$ python -q
>>> import numpy as np
>>> np.set_printoptions(suppress=True, linewidth=160)
>>> def rnd(a):
...     return np.round(a, 2) + 0
... 
>>> feats, _ = np.linalg.qr(np.array([[-1.1, -0.2, 0.4, -0.3, 0.8],
...     [1.2, -0.2, 0.8, 0.0, -0.5],
...     [-1.1, 0.4, -2.0, 0.6, -0.2],
...     [-0.3, -0.6, 1.1, 0.0, 0.8],
...     [0.0, 1.2, -0.5, 0.6, -2.0]]))
>>> rnd(feats)
array([[-0.55, -0.2 ,  0.48,  0.29,  0.58],
       [ 0.6 , -0.08, -0.03, -0.31,  0.73],
       [-0.55,  0.23, -0.62, -0.42,  0.28],
       [-0.15, -0.44,  0.39, -0.76, -0.23],
       [ 0.  ,  0.84,  0.48, -0.24,  0.01]])
>>> # orthonormal columns
>>> vec = np.array([1, -2, -1, -1, 1])
>>> y = feats @ vec
>>> rnd(y)
array([-0.36,  1.83,  0.32,  0.87, -1.91])
>>> rnd(np.linalg.solve(feats, y))
array([ 1., -2., -1., -1.,  1.])
>>> rnd(np.linalg.solve(feats, y + feats[:, 4]))
array([ 1., -2., -1., -1.,  2.])
>>> rnd(feats[:, 0] @ feats[:, 2])
np.float64(0.0)
>>> A2 = feats / np.sqrt((feats ** 2).mean(axis=1, keepdims=True))
>>> np.linalg.matrix_rank(A2) == np.linalg.matrix_rank(feats)
np.True_
>>> rnd(A2[2])
array([-1.24,  0.51, -1.39, -0.95,  0.62])
>>> rnd(np.linalg.norm(A2, axis=1))
array([2.24, 2.24, 2.24, 2.24, 2.24])
>>> Q = feats.astype(float).copy()
>>> for j in range(5):
...     Q[:, j] -= Q[:, :j] @ (Q[:, :j].T @ Q[:, j])
...     Q[:, j] /= np.linalg.norm(Q[:, j])
... 
>>> rnd(Q.T @ Q)
array([[1., 0., 0., 0., 0.],
       [0., 1., 0., 0., 0.],
       [0., 0., 1., 0., 0.],
       [0., 0., 0., 1., 0.],
       [0., 0., 0., 0., 1.]])
>>> J = np.abs(np.array([[2, 1, 2, 1, 2],
...     [2, 0, 2, 2, 0],
...     [0, 0, 1, 2, 0],
...     [1, 2, 1, 2, 1],
...     [1, 0, 2, 0, 2]])) + np.eye(5)
>>> J = J / J.sum(axis=1, keepdims=True)
>>> rnd(J)
array([[0.33, 0.11, 0.22, 0.11, 0.22],
       [0.29, 0.14, 0.29, 0.29, 0.  ],
       [0.  , 0.  , 0.5 , 0.5 , 0.  ],
       [0.12, 0.25, 0.12, 0.38, 0.12],
       [0.17, 0.  , 0.33, 0.  , 0.5 ]])
>>> vec = np.array([0, 3, -3, -1, 1])
>>> y = J @ vec
>>> rnd(y)
array([-0.22, -0.71, -2.  ,  0.12, -0.5 ])
>>> rnd(np.linalg.solve(J, -3 * y))
array([ 0., -9.,  9.,  3., -3.])
>>> rnd(np.linalg.solve(J, y))
array([ 0.,  3., -3., -1.,  1.])
>>> rnd(np.linalg.solve(J, y + J[:, 2]))
array([ 0.,  3., -2., -1.,  1.])
>>> rnd(np.linalg.solve(J.T, J[4]))
array([0., 0., 0., 0., 1.])
>>> A = np.array([[-2.0, -3.0, 0.0, 0.0, 0.0, 0.0, 0.0],
...     [-3.0, 0.0, -3.0, 0.0, 0.0, 0.0, 0.0],
...     [0.0, -3.0, -1.0, -3.0, 0.0, 0.0, 0.0],
...     [0.0, 0.0, -3.0, 2.0, -3.0, 0.0, 0.0],
...     [0.0, 0.0, 0.0, -3.0, 2.0, -3.0, 0.0],
...     [0.0, 0.0, 0.0, 0.0, -3.0, -2.0, -3.0],
...     [0.0, 0.0, 0.0, 0.0, 0.0, -3.0, -2.0]])
>>> np.allclose(A, A.T)
True
>>> np.allclose(A @ A.T, A.T @ A)
True
>>> rnd(np.linalg.det(A))
np.float64(2295.0)
>>> np.trace(A)
np.float64(-3.0)
>>> A @ A
array([[ 13.,   6.,   9.,   0.,   0.,   0.,   0.],
       [  6.,  18.,   3.,   9.,   0.,   0.,   0.],
       [  9.,   3.,  19.,  -3.,   9.,   0.,   0.],
       [  0.,   9.,  -3.,  22., -12.,   9.,   0.],
       [  0.,   0.,   9., -12.,  22.,   0.,   9.],
       [  0.,   0.,   0.,   9.,   0.,  22.,  12.],
       [  0.,   0.,   0.,   0.,   9.,  12.,  13.]])
>>> rnd(np.abs(np.linalg.eigvals(A)).max())
np.float64(6.41)
>>> (A + A.T) / 2
array([[-2., -3.,  0.,  0.,  0.,  0.,  0.],
       [-3.,  0., -3.,  0.,  0.,  0.,  0.],
       [ 0., -3., -1., -3.,  0.,  0.,  0.],
       [ 0.,  0., -3.,  2., -3.,  0.,  0.],
       [ 0.,  0.,  0., -3.,  2., -3.,  0.],
       [ 0.,  0.,  0.,  0., -3., -2., -3.],
       [ 0.,  0.,  0.,  0.,  0., -3., -2.]])
>>> rnd(np.linalg.matrix_power(A, 4))
array([[ 286.,  213.,  306.,   27.,   81.,    0.,    0.],
       [ 213.,  450.,  138.,  351.,  -81.,   81.,    0.],
       [ 306.,  138.,  541., -204.,  405.,  -27.,   81.],
       [  27.,  351., -204.,  799., -555.,  396.,    0.],
       [  81.,  -81.,  405., -555.,  790.,    0.,  315.],
       [   0.,   81.,  -27.,  396.,    0.,  709.,  420.],
       [   0.,    0.,   81.,    0.,  315.,  420.,  394.]])
